$ python3 -q
>>> import numpy as np
>>> np.set_printoptions(precision=3, suppress=True, linewidth=140)
>>> F = np.load("m.npy")
>>> F
array([[1.   , 0.   , 0.   , 0.   ],
       [0.   , 0.667, 0.333, 0.   ],
       [0.5  , 0.   , 0.5  , 0.   ],
       [0.   , 0.5  , 0.   , 0.5  ]])
>>> Q, evecs = np.linalg.qr(F[:, :3])[0], np.linalg.qr(F[:, 3:])[0]
>>> s = np.linalg.svd(Q.T @ evecs, compute_uv=False)
>>> np.degrees(np.arccos(s.clip(0, 1)))
array([46.936])
>>> s
array([0.683])
>>> Q = F.astype(float).copy()
>>> for j in range(4):
...     Q[:, j] -= Q[:, :j] @ (Q[:, :j].T @ Q[:, j])
...     Q[:, j] /= np.linalg.norm(Q[:, j])
... 
>>> Q
array([[ 0.894,  0.   , -0.408, -0.182],
       [ 0.   ,  0.8  ,  0.245, -0.548],
       [ 0.447,  0.   ,  0.817,  0.365],
       [ 0.   ,  0.6  , -0.326,  0.731]])
>>> np.round(Q.T @ F, 3) + 0
array([[ 1.118,  0.   ,  0.224,  0.   ],
       [ 0.   ,  0.834,  0.266,  0.3  ],
       [ 0.   ,  0.   ,  0.49 , -0.163],
       [ 0.   ,  0.   ,  0.   ,  0.365]])
>>> arr = np.array([[1, -1, 1, -1], [1, 0, 0, 0], [1, 1, 1, 1]])
>>> T = np.stack([arr, 5 * arr, arr[::-1]])
>>> np.linalg.norm(T, axis=(1, 2))
array([ 3., 15.,  3.])
>>> (T @ arr.T).shape
(3, 3, 3)
>>> T.sum(axis=0)
array([[ 7, -5,  7, -5],
       [ 7,  0,  0,  0],
       [ 7,  5,  7,  5]])
>>> G = arr.T @ arr
>>> (arr @ arr.T).shape
(3, 3)
>>> np.linalg.svd(arr, compute_uv=False) ** 2
array([4.562, 4.   , 0.438])
>>> np.diag(G)
array([3, 2, 2, 2])
>>> E = np.load("mat.npy")
>>> E
array([[ 1.   ,  0.   ,  0.   ],
       [ 0.   ,  0.309,  0.951],
       [ 0.   , -0.951,  0.309]])
>>> B = E / np.linalg.norm(E, axis=1, keepdims=True)
>>> G = B @ B.T
>>> np.argwhere(np.triu(np.abs(G) > 0.95, 1))
array([], shape=(0, 2), dtype=int64)
>>> G[2].round(3) + 0
array([0., 0., 1.])
>>> G.round(3) + 0
array([[1., 0., 0.],
       [0., 1., 0.],
       [0., 0., 1.]])
>>> Q, evecs = np.linalg.qr(E[:, :2])[0], np.linalg.qr(E[:, 2:])[0]
>>> s = np.linalg.svd(Q.T @ evecs, compute_uv=False)
>>> round(float(np.linalg.norm(Q @ Q.T - evecs @ evecs.T, 2)), 3)
1.0
>>> (s > 0.9).sum()
np.int64(0)
>>> A = np.load("a.npy")
>>> A
array([[-3.616,  2.376,  1.012],
       [ 2.837, -1.775, -1.18 ],
       [ 5.75 , -4.074, -1.852],
       [ 4.546, -3.07 , -1.114],
       [ 5.468, -3.826, -1.126],
       [ 5.174, -3.173, -0.856],
       [ 1.581, -1.074, -0.918],
       [ 4.18 , -2.505, -1.482],
       [ 3.885, -3.201, -1.516],
       [ 6.158, -4.789, -1.419],
       [ 1.41 , -0.871, -0.683],
       [ 2.83 , -1.5  , -0.775]])
>>> lab = A[:, 1] > np.median(A[:, 1])
>>> u = A[lab].mean(axis=0) - A[~lab].mean(axis=0)
>>> u
array([-3.627,  2.797,  0.643])
>>> ((A - A.mean(axis=0)) @ u > 0).astype(int)
array([1, 1, 0, 0, 0, 0, 1, 0, 0, 0, 1, 1])
>>> round((((A - A.mean(axis=0)) @ u > 0) == lab).mean(), 3)
np.float64(0.917)
>>> np.argsort(-np.abs(u).round(6), kind="stable")
array([0, 1, 2])
>>> lab.astype(int)
array([1, 1, 0, 0, 0, 0, 1, 1, 0, 0, 1, 1])
